$ python3 -q
>>> import numpy as np
>>> np.set_printoptions(precision=4, suppress=True, linewidth=200)
>>> rnd = lambda a: np.round(a, 4) + 0
>>> A2 = np.array([[1, 1], [1, -1]])
>>> rng = np.random.default_rng(91)
>>> data = np.kron(A2, np.kron(A2, A2))[rng.permutation(8)][:4]
>>> data
array([[ 1, -1, -1,  1,  1, -1, -1,  1],
       [ 1,  1,  1,  1,  1,  1,  1,  1],
       [ 1,  1,  1,  1, -1, -1, -1, -1],
       [ 1, -1,  1, -1, -1,  1, -1,  1]])
>>> t3 = np.stack([data, 3 * data, data[::-1]])
>>> (t3 @ data.T).shape
(3, 4, 4)
>>> np.einsum("bij,cij->bc", t3, t3)
array([[ 32,  96,   0],
       [ 96, 288,   0],
       [  0,   0,  32]])
>>> t3.sum(axis=0)
array([[ 5, -5, -3,  3,  3, -3, -5,  5],
       [ 5,  5,  5,  5,  3,  3,  3,  3],
       [ 5,  5,  5,  5, -3, -3, -3, -3],
       [ 5, -5,  3, -3, -3,  3, -5,  5]])
>>> np.linalg.matrix_rank(t3.reshape(3, -1))
np.int64(2)
>>> def softmax(z):
...     e = np.exp(z - z.max(axis=-1, keepdims=True))
...     return e / e.sum(axis=-1, keepdims=True)
... 
>>> softmax(data[1])
array([0.125, 0.125, 0.125, 0.125, 0.125, 0.125, 0.125, 0.125])
>>> softmax(10 * data[1])
array([0.125, 0.125, 0.125, 0.125, 0.125, 0.125, 0.125, 0.125])
>>> rnd(softmax(data).sum(axis=1))
array([1., 1., 1., 1.])
>>> scores = data @ data.T / np.sqrt(8)
>>> rnd(softmax(scores)[1] @ data)
array([1.    , 0.7992, 0.8996, 0.8996, 0.7992, 0.7992, 0.6988, 0.8996])
>>> rnd(softmax(scores))
array([[0.8494, 0.0502, 0.0502, 0.0502],
       [0.0502, 0.8494, 0.0502, 0.0502],
       [0.0502, 0.0502, 0.8494, 0.0502],
       [0.0502, 0.0502, 0.0502, 0.8494]])
>>> rnd(softmax(scores + np.triu(np.full(scores.shape, -np.inf), 1)))
array([[1.    , 0.    , 0.    , 0.    ],
       [0.0558, 0.9442, 0.    , 0.    ],
       [0.0529, 0.0529, 0.8943, 0.    ],
       [0.0502, 0.0502, 0.0502, 0.8494]])
>>> softmax(scores).round(6).argmax(axis=1)
array([0, 1, 2, 3])
